% ipython --no-banner

In [1]: import numpy as np

In [2]: from numpy import linalg as LA

In [3]: np.set_printoptions(suppress=True, linewidth=160)

In [4]: def tidy(a):
   ...:     return np.round(a, 2) + 0
   ...: 

In [5]: M = np.load("a.npy")

In [6]: M
Out[6]: 
array([[5., 1., 2., 0., 2.],
       [1., 5., 2., 0., 2.],
       [2., 2., 8., 0., 4.],
       [0., 0., 0., 4., 0.],
       [2., 2., 4., 0., 8.]])

In [7]: # symmetric, so the eigenvalues are real

In [8]: rng = np.random.default_rng(46752)

In [9]: A2 = M + rng.integers(-2, 3, (5, 1)) @ rng.integers(-2, 3, (1, 5))

In [10]: A2
Out[10]: 
array([[ 1.,  3.,  4.,  0.,  4.],
       [ 5.,  3.,  0.,  0.,  0.],
       [ 0.,  3.,  9.,  0.,  5.],
       [-2.,  1.,  1.,  4.,  1.],
       [ 6.,  0.,  2.,  0.,  6.]])

In [11]: LA.matrix_rank(A2 - M, tol=1e-8)
Out[11]: np.int64(1)

In [12]: np.abs(A2 - M).sum(axis=1)
Out[12]: array([10., 10.,  5.,  5., 10.])

In [13]: tidy(LA.eigvals(A2).sum().real)
Out[13]: np.float64(23.0)

In [14]: T = np.stack([M, -3 * M, M[::-1]])

In [15]: (T @ M.T).shape
Out[15]: (3, 5, 5)

In [16]: x = np.array([3, 9, 6, 2, 6])

In [17]: target = M @ x

In [18]: target
Out[18]: array([48., 72., 96.,  8., 96.])

In [19]: tidy(LA.solve(M, target + M[:, 0]))
Out[19]: array([4., 9., 6., 2., 6.])

In [20]: tidy(LA.solve(M, -1 * target))
Out[20]: array([-3., -9., -6., -2., -6.])

In [21]: tidy(LA.solve(M, M[:, 4]))
Out[21]: array([0., 0., 0., 0., 1.])

In [22]: tidy(LA.solve(M.T, M[0]))
Out[22]: array([1., 0., 0., 0., 0.])

In [23]: X = np.load("case18.npy")

In [24]: X
Out[24]: 
array([[ 4,  4,  4,  4],
       [ 4,  8,  8,  8],
       [ 4,  8, 12, 12],
       [ 4,  8, 12, 16]])

In [25]: # symmetric

In [26]: x = np.ones(4)

In [27]: for _ in range(7):
    ...:     x = X @ x
    ...:     x /= LA.norm(x)
    ...:     print(round(x @ X @ x, 2))
    ...: 
33.12
33.16
33.16
33.16
33.16
33.16
33.16

In [28]: tidy(x)
Out[28]: array([0.23, 0.43, 0.58, 0.66])

In [29]: tidy(LA.eigvalsh(X)[-1])
Out[29]: np.float64(33.16)

In [30]: z = rng.permutation(4)

In [31]: A2 = X[:, z] * rng.choice([-1, 1], 4)

In [32]: A2
Out[32]: 
array([[ 4,  4,  4, -4],
       [ 8,  8,  8, -4],
       [12, 12,  8, -4],
       [16, 12,  8, -4]])

In [33]: left, _, Vh = LA.svd(X.T @ A2)

In [34]: z
Out[34]: array([3, 2, 1, 0])

In [35]: tidy(left @ Vh)
Out[35]: 
array([[ 0.,  0.,  0., -1.],
       [ 0.,  0.,  1.,  0.],
       [ 0.,  1.,  0.,  0.],
       [ 1.,  0.,  0.,  0.]])

In [36]: LA.matrix_power(X, 4)
Out[36]: 
array([[ 62976, 118272, 159232, 180992],
       [118272, 222208, 299264, 340224],
       [159232, 299264, 403200, 458496],
       [180992, 340224, 458496, 521472]])

In [37]: X @ X
Out[37]: 
array([[ 64, 112, 144, 160],
       [112, 208, 272, 304],
       [144, 272, 368, 416],
       [160, 304, 416, 480]])

In [38]: tidy(np.abs(LA.eigvals(X)).max())
Out[38]: np.float64(33.16)

In [39]: (X + X.T) / 2
Out[39]: 
array([[ 4.,  4.,  4.,  4.],
       [ 4.,  8.,  8.,  8.],
       [ 4.,  8., 12., 12.],
       [ 4.,  8., 12., 16.]])

In [40]: tidy(np.sort(np.abs(LA.eigvals(X))))
Out[40]: array([ 1.13,  1.7 ,  4.  , 33.16])

In [41]: data = np.load("test8.npy")

In [42]: data
Out[42]: 
array([[1.1, 1. , 2. , 0. ],
       [2. , 2.1, 2. , 0. ],
       [0. , 0. , 1.1, 2. ],
       [1. , 1. , 2. , 0.1]])

In [43]: z = rng.permutation(4)

In [44]: A2 = data[:, z] * rng.choice([-1, 1], 4)

In [45]: A2
Out[45]: 
array([[-1. , -1.1,  2. ,  0. ],
       [-2.1, -2. ,  2. ,  0. ],
       [-0. , -0. ,  1.1,  2. ],
       [-1. , -1. ,  2. ,  0.1]])

In [46]: left, _, Vh = LA.svd(data.T @ A2)

In [47]: z
Out[47]: array([1, 0, 2, 3])

In [48]: tidy(left @ Vh)
Out[48]: 
array([[ 0., -1.,  0.,  0.],
       [-1.,  0.,  0.,  0.],
       [ 0.,  0.,  1.,  0.],
       [ 0.,  0.,  0.,  1.]])

In [49]: x = np.array([-2, 1, 0, 1])

In [50]: data @ np.eye(4)[0]
Out[50]: array([1.1, 2. , 0. , 1. ])

In [51]: np.sign((data @ x).round(6))
Out[51]: array([-1., -1.,  1., -1.])

In [52]: tidy(data @ x)
Out[52]: array([-1.2, -1.9,  2. , -0.9])

In [53]: data * x
Out[53]: 
array([[-2.2,  1. ,  0. ,  0. ],
       [-4. ,  2.1,  0. ,  0. ],
       [-0. ,  0. ,  0. ,  2. ],
       [-2. ,  1. ,  0. ,  0.1]])

In [54]: (data @ x).argmax()
Out[54]: np.int64(2)

In [55]: LA.norm(data @ x) <= LA.norm(data, 2) * LA.norm(x) + 1e-9
Out[55]: np.True_

In [56]: LA.matrix_rank(data, rtol=0.1)
Out[56]: np.int64(3)

In [57]: [round(float(x), 2) for x in LA.svd(data, compute_uv=False)[:3]]
Out[57]: [4.97, 2.14, 0.75]

In [58]: round(np.log10(LA.cond(data)))
Out[58]: 2

In [59]: tidy(np.abs(LA.svd(data)[2][-1]))
Out[59]: array([0.76, 0.65, 0.07, 0.04])

In [60]: np.argsort(-LA.norm(data, axis=0).round(6), kind="stable")[:3]
Out[60]: array([2, 1, 0])

In [61]: m1 = np.loadtxt("run2.csv", delimiter=",")

In [62]: m1
Out[62]: 
array([[ 0.,  5.,  0.,  5.],
       [ 2., -2.,  2., -2.],
       [ 0.,  5.,  0.,  5.],
       [ 2., -2.,  2., -2.]])

In [63]: # row 2 repeats row 0

In [64]: LA.matrix_rank(m1, rtol=0.1)
Out[64]: np.int64(2)

In [65]: tidy(LA.norm(m1, 2) / LA.norm(m1))
Out[65]: np.float64(0.95)

In [66]: np.argsort(-LA.norm(m1, axis=0).round(6), kind="stable")[:3]
Out[66]: array([1, 3, 0])

In [67]: A2 = np.array([[1, 0], [0, 3], [1, 1], [2, 1]])

In [68]: LA.matrix_rank(m1 @ A2)
Out[68]: np.int64(2)

In [69]: np.einsum("ik,kj->ij", m1, A2)
Out[69]: 
array([[10., 20.],
       [ 0., -6.],
       [10., 20.],
       [ 0., -6.]])

In [70]: m1 @ A2
Out[70]: 
array([[10., 20.],
       [ 0., -6.],
       [10., 20.],
       [ 0., -6.]])

In [71]: np.einsum("ij,ij->i", m1, m1)
Out[71]: array([50., 16., 50., 16.])

In [72]: np.vstack([m1, A2.T]).shape
Out[72]: (6, 4)

In [73]: J = np.array([[-3.0, 1.0, 0.0], [0.0, -3.0, 1.0], [0.0, 0.0, -3.0]])

In [74]: # triangular, det is the product of the diagonal

In [75]: tidy(LA.norm(J, 2))
Out[75]: np.float64(3.75)

In [76]: tidy(LA.norm(J[0], 1)), tidy(LA.norm(J[0], np.inf))
Out[76]: (np.float64(4.0), np.float64(3.0))

In [77]: LA.norm(J, axis=1).argmax()
Out[77]: np.int64(0)

In [78]: tidy(LA.norm(J) ** 2 / LA.norm(J, 2) ** 2)
Out[78]: np.float64(2.07)

In [79]: A2 = np.array([[3, 5], [0, 5], [-4, -1]])

In [80]: np.einsum("ij->j", J)
Out[80]: array([-3., -2., -2.])

In [81]: F = np.load("x.npy")

In [82]: F
Out[82]: 
array([[2, 1, 2, 3],
       [0, 3, 1, 0],
       [0, 0, 1, 0],
       [0, 0, 0, 2]])

In [83]: q, r_ = LA.qr(F)

In [84]: np.allclose(r_.T @ r_, F.T @ F)
Out[84]: True

In [85]: q.shape, r_.shape
Out[85]: ((4, 4), (4, 4))

In [86]: abs(r_[0, 0]), tidy(LA.norm(F[:, 0]))
Out[86]: (np.float64(2.0), np.float64(2.0))

In [87]: np.trace(q @ q.T)
Out[87]: np.float64(4.0)

In [88]: q.T @ q
Out[88]: 
array([[1., 0., 0., 0.],
       [0., 1., 0., 0.],
       [0., 0., 1., 0.],
       [0., 0., 0., 1.]])

In [89]: r_
Out[89]: 
array([[2., 1., 2., 3.],
       [0., 3., 1., 0.],
       [0., 0., 1., 0.],
       [0., 0., 0., 2.]])

In [90]: q
Out[90]: 
array([[ 1.,  0.,  0.,  0.],
       [-0.,  1.,  0.,  0.],
       [-0., -0.,  1.,  0.],
       [-0., -0., -0.,  1.]])

In [91]: q @ r_
Out[91]: 
array([[2., 1., 2., 3.],
       [0., 3., 1., 0.],
       [0., 0., 1., 0.],
       [0., 0., 0., 2.]])

In [92]: z = rng.permutation(4)

In [93]: z
Out[93]: array([2, 1, 0, 3])

In [94]: A2 = F[z][:, z]

In [95]: np.trace(A2)
Out[95]: np.int64(8)

In [96]: np.allclose(A2, F)
Out[96]: False

In [97]: z = rng.permutation(4)

In [98]: A2 = F[:, z] * rng.choice([-1, 1], 4)

In [99]: A2
Out[99]: 
array([[-2, -2, -1, -3],
       [ 0, -1, -3,  0],
       [ 0, -1,  0,  0],
       [ 0,  0,  0, -2]])

In [100]: left, _, Vh = LA.svd(F.T @ A2)

In [101]: z
Out[101]: array([0, 2, 1, 3])

In [102]: tidy(left @ Vh)
Out[102]: 
array([[-1.,  0.,  0.,  0.],
       [ 0.,  0., -1.,  0.],
       [ 0., -1.,  0.,  0.],
       [ 0.,  0.,  0., -1.]])

In [103]: tidy(LA.lstsq(F, A2)[0])
Out[103]: 
array([[-1.,  0.,  0.,  0.],
       [ 0.,  0., -1.,  0.],
       [ 0., -1.,  0.,  0.],
       [ 0.,  0.,  0., -1.]])

In [104]: th = np.deg2rad(135)

In [105]: arr = np.eye(3)

In [106]: arr[np.ix_([2, 0], [2, 0])] = [[np.cos(th), -np.sin(th)], [np.sin(th), np.cos(th)]]

In [107]: tidy(arr)
Out[107]: 
array([[-0.71,  0.  ,  0.71],
       [ 0.  ,  1.  ,  0.  ],
       [-0.71,  0.  , -0.71]])

In [108]: # keeps lengths

In [109]: tidy(LA.norm(arr, 1)), tidy(LA.norm(arr, np.inf))
Out[109]: (np.float64(1.41), np.float64(1.41))

In [110]: arr[1] @ arr[2]
Out[110]: np.float64(0.0)

In [111]: tidy(LA.norm(arr, 2))
Out[111]: np.float64(1.0)

In [112]: feats = np.load("w.npy")

In [113]: feats
Out[113]: 
array([[1, 0, 0, 0, 0],
       [0, 1, 0, 0, 0],
       [0, 0, 0, 1, 0],
       [0, 0, 0, 0, 1],
       [0, 0, 1, 0, 0]])

In [114]: np.allclose(feats, feats.T)
Out[114]: False

In [115]: np.allclose(feats @ feats.T, feats.T @ feats)
Out[115]: True

In [116]: x = np.array([0, 0, 2, -1, -1])

In [117]: feats @ x
Out[117]: array([ 0,  0, -1, -1,  2])

In [118]: feats @ np.ones(5)
Out[118]: array([1., 1., 1., 1., 1.])

In [119]: feats @ np.eye(5)[0]
Out[119]: array([1., 0., 0., 0., 0.])

In [120]: (feats @ x).argmax()
Out[120]: np.int64(4)

In [121]: np.einsum("ij,j->i", feats, x)
Out[121]: array([ 0,  0, -1, -1,  2])

In [122]: LA.norm(feats @ x) <= LA.norm(feats, 2) * LA.norm(x) + 1e-9
Out[122]: np.True_

In [123]: f = np.array([0, 2, -2, 2, -1])

In [124]: A2 = feats + np.outer(f, np.eye(5)[4])

In [125]: LA.matrix_rank(A2 - feats)
Out[125]: np.int64(1)

In [126]: LA.matrix_rank(LA.inv(A2) - LA.inv(feats), tol=1e-8)
Out[126]: np.int64(1)

In [127]: feats[:, 4] @ feats[:, 3]
Out[127]: np.int64(0)

In [128]: tidy(LA.norm(feats, axis=0))
Out[128]: array([1., 1., 1., 1., 1.])

In [129]: A2 = LA.inv(F)

In [130]: tidy(LA.det(F) * LA.det(A2))
Out[130]: np.float64(1.0)

In [131]: tidy(LA.slogdet(F)[0])
Out[131]: np.float64(1.0)

In [132]: tidy(LA.det(F) * A2)
Out[132]: 
array([[  6.,  -2., -10.,  -9.],
       [  0.,   4.,  -4.,   0.],
       [  0.,   0.,  12.,   0.],
       [  0.,   0.,   0.,   6.]])

In [133]: tidy(LA.cond(F))
Out[133]: np.float64(7.09)
